% python3 -q
>>> import numpy as np
>>> from numpy import linalg as LA
>>> np.set_printoptions(suppress=True, linewidth=200)
>>> rd = lambda a: np.round(a, 3) + 0
>>> rng = np.random.default_rng(49494)
>>> ang = rng.uniform(0, 2 * np.pi, 39)
>>> Q, _ = LA.qr(np.array([[-0.1, 0.4],
...     [2.4, -0.5],
...     [-0.1, -0.2],
...     [0.6, -0.1],
...     [1.4, -0.1],
...     [0.6, -0.7],
...     [-1.0, -1.0],
...     [-0.4, 0.5]]))
>>> arr = 5 * np.c_[np.cos(ang), np.sin(ang)] @ Q.T
>>> rd(arr)
array([[ 0.674,  2.606, -0.564,  0.703,  1.916, -0.535, -3.579,  0.425],
       [-1.248,  2.635,  0.553,  0.584,  0.962,  2.384,  2.528, -1.689],
       [-0.824, -2.185,  0.624, -0.607, -1.737,  0.842,  3.827, -0.642],
       [ 1.335, -0.662, -0.734, -0.079,  0.275, -2.149, -3.892,  1.547],
       [-0.056,  3.792, -0.218,  0.955,  2.264,  0.793, -1.906, -0.52 ],
       [-0.941, -1.795,  0.667, -0.516, -1.561,  1.092,  3.986, -0.817],
       [-0.447, -3.109,  0.465, -0.815, -2.105,  0.097,  3.131, -0.115],
       [-1.294,  2.327,  0.6  ,  0.503,  0.753,  2.397,  2.844, -1.703],
       [ 0.018, -3.759,  0.237, -0.949, -2.263, -0.73 ,  2.008,  0.474],
       [-1.34 ,  1.787,  0.663,  0.363,  0.403,  2.367,  3.29 , -1.689],
       [ 1.335, -1.884, -0.653, -0.388, -0.464, -2.376, -3.218,  1.695],
       [-0.56 ,  3.939,  0.066,  0.959,  2.098,  1.585, -0.381, -1.091],
       [ 1.353, -1.247, -0.706, -0.226, -0.069, -2.285, -3.627,  1.638],
       [-0.338,  3.945, -0.063,  0.975,  2.214,  1.249, -1.092, -0.848],
       [ 0.132, -3.85 ,  0.177, -0.964, -2.26 , -0.92 ,  1.694,  0.611],
       [ 1.353, -1.327, -0.701, -0.246, -0.118, -2.3  , -3.583,  1.647],
       [-0.856,  3.712,  0.254,  0.882,  1.811,  1.992,  0.689, -1.389],
       [-0.966,  3.538,  0.329,  0.831,  1.65 ,  2.126,  1.135, -1.489],
       [ 1.044, -3.374, -0.385, -0.784, -1.512, -2.213, -1.472,  1.555],
       [-0.048,  3.786, -0.222,  0.954,  2.264,  0.78 , -1.927, -0.51 ],
       [-1.273, -0.06 ,  0.745, -0.099, -0.68 ,  1.919,  4.09 , -1.392],
       [ 1.353, -1.302, -0.702, -0.24 , -0.103, -2.295, -3.597,  1.645],
       [-1.241, -0.316,  0.743, -0.162, -0.818,  1.822,  4.127, -1.325],
       [-0.905, -1.924,  0.654, -0.546, -1.62 ,  1.012,  3.94 , -0.761],
       [ 0.436,  3.129, -0.46 ,  0.819,  2.111, -0.077, -3.109,  0.101],
       [-0.857,  3.71 ,  0.254,  0.881,  1.809,  1.993,  0.692, -1.39 ],
       [-1.309,  2.188,  0.618,  0.467,  0.66 ,  2.395,  2.971, -1.703],
       [-0.174,  3.876, -0.154,  0.968,  2.255,  0.987, -1.577, -0.659],
       [-1.344,  1.705,  0.671,  0.342,  0.351,  2.357,  3.348, -1.683],
       [-0.215, -3.491,  0.355, -0.896, -2.218, -0.326,  2.603,  0.186],
       [ 0.284,  3.39 , -0.389,  0.876,  2.192,  0.203, -2.766, -0.098],
       [-0.843,  3.729,  0.245,  0.887,  1.828,  1.975,  0.637, -1.377],
       [-1.353,  1.189,  0.709,  0.211,  0.035,  2.274,  3.658, -1.63 ],
       [ 1.056,  1.339, -0.703,  0.408,  1.343, -1.351, -4.1  ,  0.998],
       [ 1.176, -2.968, -0.489, -0.673, -1.2  , -2.338, -2.117,  1.651],
       [ 1.028, -3.41 , -0.374, -0.794, -1.541, -2.196, -1.403,  1.542],
       [-1.182,  2.944,  0.494,  0.666,  1.182,  2.343,  2.15 , -1.655],
       [-1.334,  1.898,  0.652,  0.392,  0.473,  2.377,  3.208, -1.695],
       [ 0.6  , -3.924, -0.091, -0.952, -2.068, -1.644,  0.243,  1.134]])
>>> cov = np.cov(arr, rowvar=False)
>>> rd(LA.eigvalsh(cov)[::-1])
array([13.773, 11.12 ,  0.   ,  0.   ,  0.   ,  0.   ,  0.   ,  0.   ])
>>> cov.shape
(8, 8)
>>> d = LA.norm(arr[:, None] - arr[None], axis=-1)
>>> rd(LA.norm(arr, axis=1))
array([5., 5., 5., 5., 5., 5., 5., 5., 5., 5., 5., 5., 5., 5., 5., 5., 5., 5., 5., 5., 5., 5., 5., 5., 5., 5., 5., 5., 5., 5., 5., 5., 5., 5., 5., 5., 5., 5., 5.])
>>> np.flatnonzero(d[17] < d.mean() / 2)
array([ 1,  7, 11, 13, 16, 17, 25, 26, 31, 36, 37])
>>> r = LA.matrix_rank(arr)
>>> r
np.int64(2)
>>> ns = LA.svd(arr)[2][r:].T
>>> [int(LA.matrix_rank(arr[:i])) for i in range(1, len(arr) + 1)]
[1, 2, 2, 2, 2, 2, 2, 2, 2, 2, 2, 2, 2, 2, 2, 2, 2, 2, 2, 2, 2, 2, 2, 2, 2, 2, 2, 2, 2, 2, 2, 2, 2, 2, 2, 2, 2, 2, 2]
>>> LA.matrix_rank(arr.T @ arr), LA.matrix_rank(arr @ arr.T)
(np.int64(2), np.int64(2))
>>> ns.shape
(8, 6)
>>> A = np.load("layer13.npy")
>>> A
array([[ 4,  3,  2,  4,  1,  2,  3],
       [12,  9,  6, 12,  3,  6,  9],
       [ 0,  0,  0,  0,  0,  0,  0],
       [ 4,  3,  2,  4,  1,  2,  3]])
>>> r = LA.matrix_rank(A)
>>> r
np.int64(1)
>>> ns = LA.svd(A)[2][r:].T
>>> ns.shape
(7, 6)
>>> LA.matrix_rank(A.T @ A), LA.matrix_rank(A @ A.T)
(np.int64(1), np.int64(1))
>>> [int(LA.matrix_rank(np.delete(A, i, axis=0))) for i in range(4)]
[1, 1, 1, 1]
>>> [int(LA.matrix_rank(A[:, :j + 1])) for j in range(7)]
[1, 1, 1, 1, 1, 1, 1]
>>> cov = A.T @ A
>>> (A @ A.T).shape
(4, 4)
>>> np.allclose(cov, cov.T)
True
>>> rd(LA.eigvalsh(cov)[::-1])
array([649.,   0.,   0.,   0.,   0.,   0.,   0.])
>>> cov
array([[176, 132,  88, 176,  44,  88, 132],
       [132,  99,  66, 132,  33,  66,  99],
       [ 88,  66,  44,  88,  22,  44,  66],
       [176, 132,  88, 176,  44,  88, 132],
       [ 44,  33,  22,  44,  11,  22,  33],
       [ 88,  66,  44,  88,  22,  44,  66],
       [132,  99,  66, 132,  33,  66,  99]])
>>> left, sig, Vt = LA.svd(A, full_matrices=False)
>>> left.shape, sig.shape, Vt.shape
((4, 4), (4,), (4, 7))
>>> np.abs(left[:, 0]).round(6).argmax()
np.int64(1)
>>> rd(left.T @ left)
array([[1., 0., 0., 0.],
       [0., 1., 0., 0.],
       [0., 0., 1., 0.],
       [0., 0., 0., 1.]])
>>> np.allclose(left * sig @ Vt, A)
True
>>> rd(np.sqrt((sig ** 2).sum())), rd(LA.norm(A))
(np.float64(25.475), np.float64(25.475))
>>> left, sig, Vt = LA.svd(A)
>>> V = Vt[:(sig > 1e-8).sum()]
>>> x0 = A[3] + 3 * A[1] + rng.integers(2) * np.eye(7)[3]
>>> x0
array([40., 30., 20., 40., 10., 20., 30.])
>>> np.allclose(V.T @ V @ x0, x0)
True
>>> LA.matrix_rank(np.vstack([A, x0]))
np.int64(1)
>>> rd(np.diag(V.T @ V))
array([0.271, 0.153, 0.068, 0.271, 0.017, 0.068, 0.153])
>>> rd(LA.norm(x0 - V.T @ V @ x0))
np.float64(0.0)
>>> m1 = np.load("data.npy")
>>> m1
array([[-2,  1, -2,  2, -1,  0,  1],
       [-2,  0, -2,  1,  0,  2, -1],
       [ 0, -2, -4,  2,  1,  4,  1],
       [-1, -2, -6,  4, -1,  5,  0],
       [ 0,  0, -8,  5,  1,  7,  2],
       [-2,  2, -7,  3,  2,  8,  1],
       [-4,  4, -5,  2,  1, 10,  1],
       [-5,  4, -3,  3,  2, 10,  1],
       [-3,  4, -4,  3,  4,  9,  1],
       [-5,  3, -3,  3,  4,  9, -1],
       [-6,  4, -1,  2,  6, 11, -1],
       [-5,  2, -2,  3,  8, 13,  1],
       [-3,  1, -1,  2,  7, 11,  1],
       [-2,  0, -2,  0,  5, 11,  3],
       [-1,  0, -3, -2,  4, 13,  4],
       [ 0,  0, -3, -4,  4, 14,  3],
       [-1,  0, -2, -5,  3, 16,  3],
       [ 0,  2, -3, -3,  2, 16,  5]])
>>> Xs = m1 - m1.mean(axis=0)
>>> V = LA.svd(Xs)[2][:1]
>>> M2 = Xs - Xs @ V.T @ V
>>> rd(np.cov(Xs @ V.T, rowvar=False))
np.float64(28.254)
>>> rd(np.diag(V.T @ V))
array([0.   , 0.006, 0.022, 0.14 , 0.108, 0.685, 0.039])
>>> rd(LA.norm(M2) / LA.norm(Xs))
np.float64(0.654)
>>> d = LA.norm(m1[:, None] - m1[None], axis=-1)
>>> d[5].round(6).argsort(kind="stable")[:4]
array([5, 4, 6, 8])
>>> (d + 1e9 * np.eye(18)).round(6).argmin(axis=1)
array([ 1,  0,  3,  2,  5,  4,  7,  6,  7,  7,  9, 12, 11, 14, 15, 14, 15, 16])
>>> Xs = m1 - m1.mean(axis=0)
>>> left, sig, Vt = LA.svd(Xs, full_matrices=False)
>>> np.abs(left[:, 0]).argmax()
np.int64(0)
>>> rd(Vt[0] * np.sign(Vt[0, np.abs(Vt[0]).argmax()]))
array([-0.013,  0.079,  0.148, -0.375,  0.329,  0.827,  0.196])
>>> rd(sig)
array([21.916, 14.029,  9.228,  7.151,  3.894,  2.782,  1.551])
>>> x0 = np.array([3, 6, 2, 4, 2, 7, 7])
>>> rhs = m1 @ x0
>>> rd(LA.lstsq(m1, rhs)[0])
array([3., 6., 2., 4., 2., 7., 7.])
>>> rhs
array([  9,   1,  25,  22,  69,  71,  89,  96,  97,  73,  94, 119, 101,  98, 110, 105, 112, 145])
>>> rhs = rhs + 0.02 * rng.normal(size=18)
>>> rd(rhs)
array([  9.017,   1.002,  25.019,  22.003,  69.007,  70.994,  89.022,  95.984,  97.016,  72.991,  94.009, 118.998, 101.013,  98.03 , 109.999, 105.02 , 111.987, 145.024])
>>> coef, *_ = LA.lstsq(m1, rhs)
>>> rd(coef)
array([2.999, 6.   , 1.999, 4.   , 2.002, 6.998, 7.006])
>>> coef.round()
array([3., 6., 2., 4., 2., 7., 7.])
>>> rd(LA.norm(rhs - m1 @ coef))
np.float64(0.052)
>>> Q, V = LA.qr(m1[:, :4])[0], LA.qr(m1[:, 4:])[0]
>>> sig = LA.svd(Q.T @ V, compute_uv=False)
>>> (sig > 0.9).sum()
np.int64(1)
>>> rd(LA.norm(Q @ Q.T - V @ V.T, 2))
np.float64(1.0)
>>> rd(sig)
array([0.978, 0.853, 0.253])
>>> data = np.load("block7.npy")
>>> data
array([[6., 1., 1., 1.],
       [1., 6., 1., 1.],
       [1., 1., 6., 1.],
       [1., 1., 1., 6.]])
>>> ev, V = LA.eigh(data)
>>> np.unique(ev.round(6) + 0, return_counts=True)[1]
array([3, 1])
>>> rd(np.abs(V[:, -1]))
array([0.5, 0.5, 0.5, 0.5])
>>> (ev > 1e-8).sum(), (ev < -1e-8).sum()
(np.int64(4), np.int64(0))
>>> rd(V @ np.diag(ev) @ V.T)
array([[6., 1., 1., 1.],
       [1., 6., 1., 1.],
       [1., 1., 6., 1.],
       [1., 1., 1., 6.]])
>>> np.abs(V[:, -1]).round(6).argmax()
np.int64(0)
>>> rd(V.T @ V)
array([[1., 0., 0., 0.],
       [0., 1., 0., 0.],
       [0., 0., 1., 0.],
       [0., 0., 0., 1.]])
>>> data @ data
array([[39., 14., 14., 14.],
       [14., 39., 14., 14.],
       [14., 14., 39., 14.],
       [14., 14., 14., 39.]])
>>> np.allclose(data, data.T)
True
>>> np.allclose(data @ data.T, data.T @ data)
True
>>> rd(np.sort(np.abs(LA.eigvals(data))))
array([5., 5., 5., 9.])
>>> rd(np.abs(LA.eigvals(data)).max())
np.float64(9.0)
>>> (data - data.T) / 2
array([[0., 0., 0., 0.],
       [0., 0., 0., 0.],
       [0., 0., 0., 0.],
       [0., 0., 0., 0.]])
>>> x0 = np.ones(4)
>>> for _ in range(4):
...     x0 = data @ x0
...     x0 /= LA.norm(x0)
...     print(round(x0 @ data @ x0, 3))
... 
9.0
9.0
9.0
9.0
>>> x0
array([0.5, 0.5, 0.5, 0.5])
>>> rd(LA.det(data[::-1]))
np.float64(1125.0)
>>> rd(np.poly(data))
array([   1.,  -24.,  210., -800., 1125.])
>>> np.einsum("ii->", data)
np.float64(24.0)
>>> M2 = m1 + rng.integers(-2, 3, (18, 1)) @ rng.integers(-2, 3, (1, 7))
>>> M2
array([[ -1,   0,  -3,   2,  -1,  -2,   3],
       [ -2,   0,  -2,   1,   0,   2,  -1],
       [ -1,  -1,  -3,   2,   1,   6,  -1],
       [ -2,  -1,  -5,   4,  -1,   7,  -2],
       [  2,  -2, -10,   5,   1,   3,   6],
       [ -1,   1,  -8,   3,   2,   6,   3],
       [ -3,   3,  -6,   2,   1,   8,   3],
       [ -3,   2,  -5,   3,   2,   6,   5],
       [ -5,   6,  -2,   3,   4,  13,  -3],
       [ -3,   1,  -5,   3,   4,   5,   3],
       [ -4,   2,  -3,   2,   6,   7,   3],
       [ -6,   3,  -1,   3,   8,  15,  -1],
       [ -1,  -1,  -3,   2,   7,   7,   5],
       [  0,  -2,  -4,   0,   5,   7,   7],
       [ -2,   1,  -2,  -2,   4,  15,   2],
       [ -2,   2,  -1,  -4,   4,  18,  -1],
       [  0,  -1,  -3,  -5,   3,  14,   5],
       [ -2,   4,  -1,  -3,   2,  20,   1]])
>>> rd(LA.svd(M2 - m1, compute_uv=False))
array([22.,  0.,  0.,  0.,  0.,  0.,  0.])
>>> J = np.load("mat.npy")
>>> rd(J)
array([[0.333, 0.   , 0.   , 0.333, 0.   , 0.   , 0.   , 0.   , 0.333, 0.   ],
       [0.2  , 0.2  , 0.   , 0.   , 0.2  , 0.2  , 0.   , 0.   , 0.2  , 0.   ],
       [0.333, 0.   , 0.333, 0.333, 0.   , 0.   , 0.   , 0.   , 0.   , 0.   ],
       [0.   , 0.2  , 0.   , 0.2  , 0.   , 0.2  , 0.2  , 0.   , 0.   , 0.2  ],
       [0.   , 0.   , 0.25 , 0.   , 0.5  , 0.   , 0.   , 0.25 , 0.   , 0.   ],
       [0.   , 0.25 , 0.   , 0.   , 0.   , 0.5  , 0.   , 0.   , 0.   , 0.25 ],
       [0.   , 0.   , 0.333, 0.   , 0.   , 0.333, 0.333, 0.   , 0.   , 0.   ],
       [0.   , 0.   , 0.   , 0.   , 0.   , 0.   , 0.   , 1.   , 0.   , 0.   ],
       [0.333, 0.   , 0.   , 0.   , 0.   , 0.   , 0.333, 0.   , 0.333, 0.   ],
       [0.   , 0.   , 0.5  , 0.   , 0.   , 0.   , 0.   , 0.   , 0.   , 0.5  ]])
>>> J.sum(axis=1)
array([1., 1., 1., 1., 1., 1., 1., 1., 1., 1.])
>>> pr = np.eye(10)[8]
>>> for _ in range(6):
...     pr = pr @ J
...     print(pr.round(3))
... 
[0.333 0.    0.    0.    0.    0.    0.333 0.    0.333 0.   ]
[0.222 0.    0.111 0.111 0.    0.111 0.222 0.    0.222 0.   ]
[0.185 0.05  0.111 0.133 0.    0.152 0.17  0.    0.148 0.05 ]
[0.158 0.075 0.119 0.125 0.01  0.169 0.133 0.    0.121 0.09 ]
[0.148 0.082 0.131 0.117 0.02  0.169 0.11  0.002 0.108 0.112]
[0.145 0.082 0.141 0.116 0.026 0.161 0.096 0.007 0.102 0.122]
>>> lab = rng.permutation(10)
>>> lab
array([6, 4, 1, 7, 8, 0, 3, 2, 5, 9])
>>> M2 = J[lab][:, lab]
>>> rd(np.sort(np.abs(LA.eigvals(M2))))
array([0.119, 0.131, 0.4  , 0.4  , 0.405, 0.5  , 0.526, 0.526, 0.992, 1.   ])
>>> rd(np.diag(M2))
array([0.333, 0.5  , 0.2  , 1.   , 0.333, 0.333, 0.2  , 0.333, 0.5  , 0.5  ])
>>> np.allclose(M2, J)
False
>>> def softmax(z):
...     e = np.exp(z - z.max(axis=-1, keepdims=True))
...     return e / e.sum(axis=-1, keepdims=True)
... 
>>> rd(softmax(10 * J[1]))
array([0.176, 0.176, 0.024, 0.024, 0.176, 0.176, 0.024, 0.024, 0.176, 0.024])
>>> rd(softmax(J[1] + -1))
array([0.11, 0.11, 0.09, 0.09, 0.11, 0.11, 0.09, 0.09, 0.11, 0.09])
>>> att = J @ J.T / np.sqrt(10)
>>> rd(softmax(att)[1] @ J)
array([0.121, 0.066, 0.14 , 0.087, 0.071, 0.125, 0.087, 0.122, 0.088, 0.094])
>>> X = np.load("w.npy")
>>> X
array([[2., 4., 0., 5., 2., 4., 0.],
       [1., 5., 3., 3., 4., 0., 0.],
       [5., 4., 0., 3., 2., 4., 0.],
       [4., 3., 0., 3., 1., 3., 0.],
       [0., 1., 2., 3., 3., 3., 0.],
       [3., 0., 3., 1., 1., 5., 0.],
       [0., 0., 0., 0., 0., 0., 4.]])
>>> X @ X
array([[40., 45., 28., 47., 35., 49.,  0.],
       [34., 54., 23., 50., 43., 37.,  0.],
       [38., 51., 28., 56., 39., 55.,  0.],
       [32., 41., 20., 44., 29., 43.,  0.],
       [32., 25., 18., 30., 23., 41.,  0.],
       [40., 28., 17., 35., 21., 55.,  0.],
       [ 0.,  0.,  0.,  0.,  0.,  0., 16.]])
>>> np.trace(X)
np.float64(22.0)
>>> X.inv()
Traceback (most recent call last):
  File "<python-input-124>", line 1, in <module>
    X.inv()
    ^^^^^
AttributeError: 'numpy.ndarray' object has no attribute 'inv'
>>> rd(np.sort(np.abs(LA.eigvals(X))))
array([ 1.204,  1.661,  2.292,  2.292,  4.   ,  4.2  , 14.764])
>>> np.allclose(X, X.T)
False
